$ ipython --no-banner

In [1]: import numpy as np

In [2]: import numpy.linalg as la

In [3]: np.set_printoptions(precision=2, suppress=True, linewidth=160, legacy="1.25")

In [4]: M = np.array([[2, 5, -2, -3, 10, -4],
   ...:     [-5, 0, 0, -3, -25, 5],
   ...:     [3, 1, -3, 0, 15, -1],
   ...:     [1, -2, 1, 2, 5, -4],
   ...:     [5, -2, -4, -5, 25, -5],
   ...:     [0, 3, -2, 4, 0, 0],
   ...:     [-1, -2, -1, 1, -5, 5],
   ...:     [-2, -1, 5, 3, -10, 0],
   ...:     [3, 1, 2, 0, 15, 3],
   ...:     [2, -5, -2, 5, 10, 3]])

In [5]: M
Out[5]: 
array([[  2,   5,  -2,  -3,  10,  -4],
       [ -5,   0,   0,  -3, -25,   5],
       [  3,   1,  -3,   0,  15,  -1],
       [  1,  -2,   1,   2,   5,  -4],
       [  5,  -2,  -4,  -5,  25,  -5],
       [  0,   3,  -2,   4,   0,   0],
       [ -1,  -2,  -1,   1,  -5,   5],
       [ -2,  -1,   5,   3, -10,   0],
       [  3,   1,   2,   0,  15,   3],
       [  2,  -5,  -2,   5,  10,   3]])

In [6]: Uu, s, VT = la.svd(M)

In [7]: V = VT[:(s > 1e-8).sum()]

In [8]: rng = np.random.default_rng(20928)

In [9]: x0 = M[5] + 4 * M[6] + rng.integers(2) * np.eye(6)[3]

In [10]: x0
Out[10]: array([ -4.,  -5.,  -6.,   8., -20.,  20.])

In [11]: np.round(V.T @ V, 2) + 0
Out[11]: 
array([[0.04, 0.  , 0.  , 0.  , 0.19, 0.  ],
       [0.  , 1.  , 0.  , 0.  , 0.  , 0.  ],
       [0.  , 0.  , 1.  , 0.  , 0.  , 0.  ],
       [0.  , 0.  , 0.  , 1.  , 0.  , 0.  ],
       [0.19, 0.  , 0.  , 0.  , 0.96, 0.  ],
       [0.  , 0.  , 0.  , 0.  , 0.  , 1.  ]])

In [12]: np.diag(V.T @ V)
Out[12]: array([0.04, 1.  , 1.  , 1.  , 0.96, 1.  ])

In [13]: print(np.allclose(V.T @ V @ x0, x0))
True

In [14]: np.round(la.norm(x0 - V.T @ V @ x0), 2)
Out[14]: 0.0

In [15]: A2 = np.array([[4, 0, 0],
    ...:     [-4, -4, -4],
    ...:     [2, -1, 1],
    ...:     [-2, -3, -2],
    ...:     [-3, 1, -5],
    ...:     [-1, 3, -2]])

In [16]: np.vstack([M, A2.T]).shape
Out[16]: (13, 6)

In [17]: A2.T @ M.T
Out[17]: 
array([[ -36,   56,  -42,   -1,  -40,  -24,   10,   30,  -36,  -19],
       [ -11,   -1,   11,   -6,   37,  -22,   16,  -20,   18,   26],
       [ -58,  121,  -80,  -12, -101,  -22,   20,   53,  -83,  -48]])

In [18]: np.einsum("ik,kj->ij", M, A2)
Out[18]: 
array([[ -36,  -11,  -58],
       [  56,   -1,  121],
       [ -42,   11,  -80],
       [  -1,   -6,  -12],
       [ -40,   37, -101],
       [ -24,  -22,  -22],
       [  10,   16,   20],
       [  30,  -20,   53],
       [ -36,   18,  -83],
       [ -19,   26,  -48]])

In [19]: la.matrix_rank(M @ A2)
Out[19]: 3

In [20]: print(np.einsum("ik,kj->ji", M, A2))
[[ -36   56  -42   -1  -40  -24   10   30  -36  -19]
 [ -11   -1   11   -6   37  -22   16  -20   18   26]
 [ -58  121  -80  -12 -101  -22   20   53  -83  -48]]

In [21]: np.einsum("ij->j", M)
Out[21]: array([ 8, -2, -6,  4, 40,  2])
